$ python3 -q
>>> import numpy as np
>>> np.set_printoptions(precision=3, suppress=True, linewidth=120, sign=" ")
>>> J = np.load("run18.npy")
>>> J
array([[ 5,  3,  3,  2],
       [ 3,  4,  1,  5],
       [ 5,  1,  4,  2],
       [ 0,  4,  2,  3]])
>>> Q, R = np.linalg.qr(J)
>>> Q @ R
array([[ 5.,  3.,  3.,  2.],
       [ 3.,  4.,  1.,  5.],
       [ 5.,  1.,  4.,  2.],
       [ 0.,  4.,  2.,  3.]])
>>> print(np.allclose(R.T @ R, J.T @ J))
True
>>> rng = np.random.default_rng(1563)
>>> idx = rng.permutation(4)
>>> idx
array([ 0,  1,  3,  2])
>>> Y = J[idx][:, idx]
>>> print(np.diag(Y))
[ 5  4  3  4]
>>> w, evecs = np.linalg.eig(J)
>>> np.round(J @ evecs[:, 0] - w[0] * evecs[:, 0], 3) + 0
array([ 0.,  0.,  0.,  0.])
>>> np.sort(np.linalg.eigvals(J @ J))
array([   2.293,    3.171,   20.353,  138.183])
>>> E = np.array([[3.0, 1.0, 1.0, 1.0, 1.0],
...     [1.0, 3.0, 1.0, 1.0, 1.0],
...     [1.0, 1.0, 3.0, 1.0, 1.0],
...     [1.0, 1.0, 1.0, 3.0, 1.0],
...     [1.0, 1.0, 1.0, 1.0, 3.0]])
>>> u = np.array([5, 3, 3])
>>> np.array([np.convolve(row, u, "same") for row in E])
array([[ 14.,  17.,  11.,  11.,   6.],
       [ 18.,  17.,  17.,  11.,   6.],
       [  8.,  21.,  17.,  17.,   6.],
       [  8.,  11.,  21.,  17.,  12.],
       [  8.,  11.,  11.,  21.,  12.]])
>>> print(np.convolve(E[2], u))
[  5.   8.  21.  17.  17.   6.   3.]
>>> np.correlate(E[2], E[3], "full")
array([  1.,   4.,   7.,  12.,   9.,   8.,   5.,   2.,   1.])
>>> u = np.array([-3, 0, -1, 3, 0])
>>> Y = E + np.outer(u, np.eye(5)[3])
>>> np.linalg.matrix_rank(np.linalg.inv(Y) - np.linalg.inv(E), tol=1e-8)
np.int64(1)
>>> np.linalg.matrix_rank(Y - E)
np.int64(1)
>>> print(np.fft.fft(E[0]))
[ 7.+0.j  2.+0.j  2.+0.j  2.+0.j  2.+0.j]
>>> E @ np.ones(5)
array([ 7.,  7.,  7.,  7.,  7.])
>>> (E @ E)[0]
array([ 13.,   9.,   9.,   9.,   9.])
>>> np.sort(np.abs(np.fft.fft(E[0]))), np.sort(np.linalg.svd(E, compute_uv=False))
(array([ 2.,  2.,  2.,  2.,  7.]), array([ 2.,  2.,  2.,  2.,  7.]))
>>> vec = np.array([3, 0, 0, 1, 0])
>>> target = E @ vec
>>> target
array([ 10.,   4.,   4.,   6.,   4.])
>>> np.round(np.linalg.solve(E, target), 3) + 0
array([ 3.,  0.,  0.,  1.,  0.])
>>> np.round(np.linalg.solve(E, target + E[:, 2]), 3) + 0
array([ 3.,  0.,  1.,  1.,  0.])
>>> np.round(np.linalg.solve(E.T, E[3]), 3) + 0
array([ 0.,  0.,  0.,  1.,  0.])
>>> w, evecs = np.linalg.eigh(E)
>>> vec = np.array([0, 3, 1, 2, 2])
>>> vec @ E @ vec
np.float64(100.0)
>>> evecs * np.abs(w) @ evecs.T
array([[ 3.,  1.,  1.,  1.,  1.],
       [ 1.,  3.,  1.,  1.,  1.],
       [ 1.,  1.,  3.,  1.,  1.],
       [ 1.,  1.,  1.,  3.,  1.],
       [ 1.,  1.,  1.,  1.,  3.]])
>>> print(round(float(vec @ E @ vec / (vec @ vec)), 3), np.round(w[0], 3), w[-1])
5.556 2.0 7.0
>>> np.linalg.eigvalsh(E[1:, 1:])
array([ 2.,  2.,  2.,  6.])
>>> np.abs(E).sum(axis=1).max(), np.abs(w).max()
(np.float64(7.0), np.float64(7.0))
>>> evecs * np.maximum(w, 0) @ evecs.T
array([[ 3.,  1.,  1.,  1.,  1.],
       [ 1.,  3.,  1.,  1.,  1.],
       [ 1.,  1.,  3.,  1.,  1.],
       [ 1.,  1.,  1.,  3.,  1.],
       [ 1.,  1.,  1.,  1.,  3.]])
>>> print(evecs * np.sqrt(w) @ evecs.T)
[[ 1.661  0.246  0.246  0.246  0.246]
 [ 0.246  1.661  0.246  0.246  0.246]
 [ 0.246  0.246  1.661  0.246  0.246]
 [ 0.246  0.246  0.246  1.661  0.246]
 [ 0.246  0.246  0.246  0.246  1.661]]
>>> (np.sign(evecs[:, -1].round(6)) == np.sign(evecs[0, -1].round(6))).astype(int)
array([ 1,  1,  1,  1,  1])
>>> data = np.loadtxt("w.csv", delimiter=",")
>>> data
array([[ 4.493,  0.929,  3.151],
       [ 6.177,  1.204,  1.716],
       [ 2.972, -3.515,  5.43 ],
       [ 5.125,  0.868, -0.472],
       [ 3.812, -2.971,  4.219],
       [ 2.977, -3.589,  3.084],
       [ 2.031,  0.049,  4.619],
       [ 4.423, -4.317,  4.387],
       [ 3.817, -2.646,  5.133],
       [ 4.556,  0.263,  1.798],
       [ 5.331, -2.762,  4.527],
       [ 2.275,  2.595,  3.368],
       [ 3.654, -3.623,  4.027],
       [ 5.153,  2.262,  1.572],
       [ 2.739, -3.197,  4.596],
       [ 3.016, -3.104,  5.642],
       [ 3.544, -1.948,  5.035],
       [ 2.658, -1.674,  4.354],
       [ 3.871,  1.817,  4.265],
       [ 3.978, -2.739,  3.   ],
       [ 3.835, -3.738,  4.765],
       [ 5.2  ,  0.6  ,  1.951],
       [ 4.936,  1.239,  0.504],
       [ 3.593, -2.727,  4.559],
       [ 2.788, -3.54 ,  6.86 ]])
>>> vec = np.array([3, 1, 4])
>>> h = np.maximum(data @ vec, 0)
>>> np.tanh(data @ vec)
array([ 1.,  1.,  1.,  1.,  1.,  1.,  1.,  1.,  1.,  1.,  1.,  1.,  1.,  1.,  1.,  1.,  1.,  1.,  1.,  1.,  1.,  1.,
        1.,  1.,  1.])
>>> print(data.T @ h)
[2411.925 -918.769 2437.737]
>>> proj = data @ np.linalg.solve(data.T @ data, data.T)
>>> proj @ data[:, 0]
array([ 4.493,  6.177,  2.972,  5.125,  3.812,  2.977,  2.031,  4.423,  3.817,  4.556,  5.331,  2.275,  3.654,  5.153,
        2.739,  3.016,  3.544,  2.658,  3.871,  3.978,  3.835,  5.2  ,  4.936,  3.593,  2.788])
>>> np.round(np.linalg.eigvalsh(proj), 3) + 0
array([ 0.,  0.,  0.,  0.,  0.,  0.,  0.,  0.,  0.,  0.,  0.,  0.,  0.,  0.,  0.,  0.,  0.,  0.,  0.,  0.,  0.,  0.,
        1.,  1.,  1.])
>>> A = np.load("out9.npy")
>>> A
array([[ -8.024, -13.977,   6.004, -12.   ],
       [-32.013, -55.984,  23.971, -48.008],
       [-16.005, -27.962,  12.028, -24.047],
       [-15.996, -28.012,  12.023, -24.01 ],
       [ -8.014, -14.005,   6.001, -12.012]])
>>> u, g = A[1], A[2]
>>> print(round(u @ u, 3))
7038.417
>>> print(np.round(u @ g, 3))
3520.564
>>> pr = (u @ g) / (u @ u) * u
>>> print(round(float((g - pr) @ u), 3))
-0.0
>>> np.linalg.matrix_rank(np.outer(u, g))
np.int64(1)
>>> pr
array([-16.013, -28.003,  11.99 , -24.013])
>>> feats = np.array([[-3, 1, 0, 0, 1], [-3, 1, 0, 0, 1], [-15, 5, 0, 0, 5]])
>>> # row 2 dominates
>>> Uu, sig, Vt = np.linalg.svd(feats)
>>> np.argmax(sig[:-1] / (sig[1:] + 1e-6)) + 1
np.int64(1)
>>> Y = Uu[:, :1] @ np.diag(sig[:1]) @ Vt[:1]
>>> print(np.linalg.matrix_rank(feats, rtol=0.05))
1
>>> print(round(np.linalg.norm(feats - Y, 2), 3), round(sig[1], 3))
0.0 0.0
